% python3 -q
>>> import numpy as np
>>> np.set_printoptions(precision=3, suppress=True, linewidth=200, legacy="1.25")
>>> rnd = lambda a: np.round(a, 3) + 0
>>> W0 = np.loadtxt("dump.csv", delimiter=",")
>>> print(W0)
[[ 21.957   0.797 -16.473]
 [ 19.703  -0.434 -14.802]
 [ 17.086  -1.715 -12.881]
 [ 15.694  -2.319 -11.869]
 [ 15.049  -2.577 -11.402]
 [ 14.224  -2.887 -10.807]
 [ 13.046  -3.284  -9.961]
 [  8.537  -4.165  -6.773]
 [  2.817  -2.581  -2.701]
 [  1.919  -1.829  -1.974]
 [  1.807  -1.723  -1.877]
 [  1.759  -1.678  -1.836]
 [  1.221  -1.145  -1.342]
 [  0.808  -0.728  -0.928]
 [  0.696  -0.617  -0.809]
 [ -4.138  -1.596   6.172]
 [ -5.915  -3.882   8.873]
 [ -7.041  -5.502  10.551]
 [-10.018 -10.131  14.882]
 [-13.858 -16.486  20.295]]
>>> T = np.stack([W0, 5 * W0, W0[::-1]])
>>> print(rnd(np.linalg.norm(T, axis=(1, 2))))
[ 71.132 355.66   71.132]
>>> print((T @ W0.T).shape)
(3, 20, 20)
>>> A = np.loadtxt("arr.csv", delimiter=",")
>>> print(A)
[[-2.196 -0.072 -1.948]
 [-2.     0.053 -2.083]
 [-2.088  0.008 -2.051]
 [-2.007 -0.1   -1.952]
 [-2.022  0.062 -2.022]
 [-2.122 -0.102 -1.882]
 [-2.2    0.032 -2.039]
 [-1.898  0.026 -1.968]
 [-2.967 -1.876 -1.884]
 [-2.922 -1.971 -2.256]
 [-2.982 -2.009 -1.968]
 [-2.983 -2.002 -1.952]
 [-3.078 -2.112 -2.016]
 [-3.091 -2.002 -2.009]
 [-3.118 -2.005 -1.999]
 [-3.087 -2.007 -1.908]]
>>> B = np.c_[A[:, :2] @ np.array([[4, -5], [-5, 4]]), np.array([1, -3, 2, 0, 1, 1, 1, -3, 0, -3, 1, -3, 2, 3, -2, -1])]
>>> print(rnd(B))
[[-8.424 10.692  1.   ]
 [-8.265 10.212 -3.   ]
 [-8.392 10.472  2.   ]
 [-7.528  9.635  0.   ]
 [-8.398 10.358  1.   ]
 [-7.978 10.202  1.   ]
 [-8.96  11.128  1.   ]
 [-7.722  9.594 -3.   ]
 [-2.488  7.331  0.   ]
 [-1.833  6.726 -3.   ]
 [-1.883  6.874  1.   ]
 [-1.922  6.907 -3.   ]
 [-1.752  6.942  2.   ]
 [-2.354  7.447  3.   ]
 [-2.447  7.57  -2.   ]
 [-2.313  7.407 -1.   ]]
>>> print(np.linalg.matrix_rank(np.c_[A, B]))
4
>>> print(rnd(np.linalg.norm(B - A @ np.linalg.lstsq(A, B)[0], axis=0)))
[0.    0.    6.968]
>>> print(rnd(np.linalg.norm(np.linalg.qr(A)[0].T @ B, axis=0) ** 2 / ((B ** 2).sum(axis=0) + 1e-12)))
[1.    1.    0.229]
>>> hat = A @ np.linalg.solve(A.T @ A, A.T)
>>> print(rnd(np.linalg.eigvalsh(hat)))
[0. 0. 0. 0. 0. 0. 0. 0. 0. 0. 0. 0. 0. 1. 1. 1.]
>>> print(rnd(np.trace(hat)))
3.0
>>> Xs = A - A.mean(axis=0)
>>> Uu, s, VT = np.linalg.svd(Xs, full_matrices=False)
>>> print(rnd((s ** 2).sum() ** 2 / (s ** 4).sum()))
1.021
>>> print(rnd(np.abs(VT[-1])))
[0.858 0.418 0.297]
>>> print(np.abs(Uu[:, 0]).argmax())
12
